% ipython --no-banner

In [1]: import numpy as np

In [2]: np.set_printoptions(precision=2, suppress=True, linewidth=160, sign=" ")

In [3]: W0 = np.loadtxt("w.csv", delimiter=",")

In [4]: W0
Out[4]: 
array([[ 4.,  2.,  0.,  4.,  4.,  4.],
       [ 2.,  1.,  0.,  2.,  2.,  2.],
       [ 0.,  0.,  0.,  0.,  0.,  0.],
       [ 4.,  2.,  0.,  4.,  4.,  4.],
       [ 4.,  2.,  0.,  4.,  4.,  4.],
       [ 4.,  2.,  0.,  4.,  4.,  4.]])

In [5]: t = np.radians(36)

In [6]: Rm = np.eye(6)

In [7]: Rm[2, 2] = Rm[3, 3] = np.cos(t)

In [8]: Rm[2, 3], Rm[3, 2] = -np.sin(t), np.sin(t)

In [9]: Rm
Out[9]: 
array([[ 1.  ,  0.  ,  0.  ,  0.  ,  0.  ,  0.  ],
       [ 0.  ,  1.  ,  0.  ,  0.  ,  0.  ,  0.  ],
       [ 0.  ,  0.  ,  0.81, -0.59,  0.  ,  0.  ],
       [ 0.  ,  0.  ,  0.59,  0.81,  0.  ,  0.  ],
       [ 0.  ,  0.  ,  0.  ,  0.  ,  1.  ,  0.  ],
       [ 0.  ,  0.  ,  0.  ,  0.  ,  0.  ,  1.  ]])

In [10]: A2 = W0 @ Rm.T

In [11]: np.round(np.linalg.svd(W0, compute_uv=False), 2) + 0, np.round(np.linalg.svd(A2, compute_uv=False), 2) + 0
Out[11]: 
(array([ 17.,   0.,   0.,   0.,   0.,   0.]),
 array([ 17.,   0.,   0.,   0.,   0.,   0.]))

In [12]: np.allclose(np.linalg.norm(W0, axis=1), np.linalg.norm(A2, axis=1))
Out[12]: True

In [13]: np.round(np.linalg.det(Rm), 2), round(float(np.trace(Rm)), 2)
Out[13]: (np.float64(1.0), 5.62)

In [14]: vec = np.array([0, 2, 3, -1, -2, 3])

In [15]: np.abs(np.linalg.eigvals(Rm))
Out[15]: array([ 1.,  1.,  1.,  1.,  1.,  1.])

In [16]: np.linalg.inv(Rm)
Out[16]: 
array([[ 1.  ,  0.  ,  0.  ,  0.  ,  0.  ,  0.  ],
       [ 0.  ,  1.  ,  0.  ,  0.  ,  0.  ,  0.  ],
       [ 0.  ,  0.  ,  0.81,  0.59,  0.  ,  0.  ],
       [ 0.  ,  0.  , -0.59,  0.81,  0.  ,  0.  ],
       [ 0.  ,  0.  ,  0.  ,  0.  ,  1.  ,  0.  ],
       [ 0.  ,  0.  ,  0.  ,  0.  ,  0.  ,  1.  ]])

In [17]: 6 - np.linalg.matrix_rank(Rm - np.eye(6), tol=1e-8)
Out[17]: np.int64(4)

In [18]: [p for p in range(1, 25) if np.allclose(np.linalg.matrix_power(Rm, p), np.eye(6))]
Out[18]: [10, 20]

In [19]: round(float(np.linalg.det(Rm)), 2)
Out[19]: 1.0

In [20]: rng = np.random.default_rng(928308)

In [21]: labels = rng.permutation(6)

In [22]: labels
Out[22]: array([ 5,  1,  2,  3,  0,  4])

In [23]: A2 = W0[labels][:, labels]

In [24]: np.allclose(A2, W0)
Out[24]: True

In [25]: np.diag(A2)
Out[25]: array([ 4.,  1.,  0.,  4.,  4.,  4.])

In [26]: np.round(np.sort(np.abs(np.linalg.eigvals(A2))), 2) + 0
Out[26]: array([  0.,   0.,   0.,   0.,   0.,  17.])

In [27]: A2 = W0[0, 0] * W0[1:] - np.outer(W0[1:, 0], W0[0])

In [28]: A2
Out[28]: 
array([[ 0.,  0.,  0.,  0.,  0.,  0.],
       [ 0.,  0.,  0.,  0.,  0.,  0.],
       [ 0.,  0.,  0.,  0.,  0.,  0.],
       [ 0.,  0.,  0.,  0.,  0.,  0.],
       [ 0.,  0.,  0.,  0.,  0.,  0.]])

In [29]: np.flatnonzero(~A2.round(6).any(axis=1))
Out[29]: array([ 0,  1,  2,  3,  4])

In [30]: W0[:, 0] / W0[0, 0]
Out[30]: array([ 1. ,  0.5,  0. ,  1. ,  1. ,  1. ])

In [31]: np.linalg.matrix_rank(A2), np.linalg.matrix_rank(W0)
Out[31]: (np.int64(0), np.int64(1))

In [32]: w, evecs = np.linalg.eigh(W0)

In [33]: vec = np.array([5, 8, 6, 3, 6, 0])

In [34]: vec @ W0 @ vec
Out[34]: np.float64(1296.0)

In [35]: np.round(evecs * np.maximum(w, 0) @ evecs.T, 2) + 0
Out[35]: 
array([[ 4.,  2.,  0.,  4.,  4.,  4.],
       [ 2.,  1.,  0.,  2.,  2.,  2.],
       [ 0.,  0.,  0.,  0.,  0.,  0.],
       [ 4.,  2.,  0.,  4.,  4.,  4.],
       [ 4.,  2.,  0.,  4.,  4.,  4.],
       [ 4.,  2.,  0.,  4.,  4.,  4.]])

In [36]: np.round(evecs * np.abs(w) @ evecs.T, 2) + 0
Out[36]: 
array([[ 4.,  2.,  0.,  4.,  4.,  4.],
       [ 2.,  1.,  0.,  2.,  2.,  2.],
       [ 0.,  0.,  0.,  0.,  0.,  0.],
       [ 4.,  2.,  0.,  4.,  4.,  4.],
       [ 4.,  2.,  0.,  4.,  4.,  4.],
       [ 4.,  2.,  0.,  4.,  4.,  4.]])

In [37]: np.round(vec @ W0 @ vec / (vec @ vec), 2), round(w[0], 2), round(float(w[-1]), 2)
Out[37]: (np.float64(7.62), np.float64(-0.0), 17.0)

In [38]: np.abs(W0).sum(axis=1).max(), round(np.abs(w).max(), 2)
Out[38]: (np.float64(18.0), np.float64(17.0))

In [39]: (np.sign(evecs[:, -1].round(6)) == np.sign(evecs[0, -1].round(6))).astype(int)
Out[39]: array([ 1,  1,  0,  1,  1,  1])

In [40]: A = np.array([[3, 2, 1, 5, 1, -3, 4],
    ...:     [-2, -4, 2, 1, 2, -5, 0],
    ...:     [5, 3, 1, 5, -3, 5, 4],
    ...:     [-4, -3, 2, -4, 4, -1, 5]])

In [41]: A[:, 4] = 3 * A[:, 5]

In [42]: A
Out[42]: 
array([[  3,   2,   1,   5,  -9,  -3,   4],
       [ -2,  -4,   2,   1, -15,  -5,   0],
       [  5,   3,   1,   5,  15,   5,   4],
       [ -4,  -3,   2,  -4,  -3,  -1,   5]])

In [43]: A2 = A / np.linalg.norm(A, axis=1, keepdims=True)

In [44]: gram = A2 @ A2.T

In [45]: gram[3]
Out[45]: array([ 0.13,  0.47, -0.48,  1.  ])

In [46]: (np.abs(gram) > 0.9).astype(int)
Out[46]: 
array([[ 1,  0,  0,  0],
       [ 0,  1,  0,  0],
       [ 0,  0,  1,  0],
       [ 0,  0,  0,  1]])

In [47]: gram
Out[47]: 
array([[ 1.  ,  0.72, -0.4 ,  0.13],
       [ 0.72,  1.  , -0.89,  0.47],
       [-0.4 , -0.89,  1.  , -0.48],
       [ 0.13,  0.47, -0.48,  1.  ]])
